$ python -q
>>> import numpy as np
>>> np.set_printoptions(suppress=True, linewidth=120)
>>> W0 = np.loadtxt("mat.csv", delimiter=",")
>>> W0
array([[ 3.,  0.,  0.],
       [ 0., -2.,  0.],
       [ 0.,  0., -5.]])
>>> W0 @ W0.T
array([[ 9.,  0.,  0.],
       [ 0.,  4.,  0.],
       [ 0.,  0., 25.]])
>>> np.round(np.linalg.pinv(W0), 2)
array([[ 0.33,  0.  ,  0.  ],
       [ 0.  , -0.5 ,  0.  ],
       [ 0.  ,  0.  , -0.2 ]])
>>> np.round(np.linalg.svd(W0, compute_uv=False), 2)
array([5., 3., 2.])
>>> W0[:, 2] @ W0[:, 0]
np.float64(0.0)
>>> np.einsum("ii->", W0)
np.float64(-4.0)
>>> round(float(np.linalg.det(2 * W0)), 2), np.round(np.linalg.det(W0), 2)
(240.0, np.float64(30.0))
>>> round(float(np.linalg.eigvals(W0).sum().real), 2)
-4.0
>>> round(np.linalg.det(W0.T), 2)
np.float64(30.0)
>>> np.einsum("ij,ji->", W0, W0)
np.float64(38.0)
>>> rng = np.random.default_rng(334)
>>> idx = rng.permutation(3)
>>> idx
array([2, 1, 0])
>>> other = W0[idx][:, idx]
>>> round(float(np.linalg.det(other)), 2), round(float(np.linalg.det(W0[idx])), 2)
(30.0, -30.0)
>>> np.trace(other)
np.float64(-4.0)
>>> other
array([[-5.,  0.,  0.],
       [ 0., -2.,  0.],
       [ 0.,  0.,  3.]])
>>> np.allclose(other, W0)
False
>>> np.diag(other)
array([-5., -2.,  3.])
>>> E = np.load("x.npy")
>>> E
array([[4., 3., 0., 0.],
       [3., 4., 0., 0.],
       [0., 0., 4., 3.],
       [0., 0., 3., 4.]])
>>> # equal to its transpose
>>> other = E[0, 0] * E[1:] - np.outer(E[1:, 0], E[0])
>>> other
array([[ 0.,  7.,  0.,  0.],
       [ 0.,  0., 16., 12.],
       [ 0.,  0., 12., 16.]])
>>> np.linalg.matrix_rank(other), np.linalg.matrix_rank(E)
(np.int64(3), np.int64(4))
>>> np.flatnonzero(~other.round(6).any(axis=1))
array([], dtype=int64)
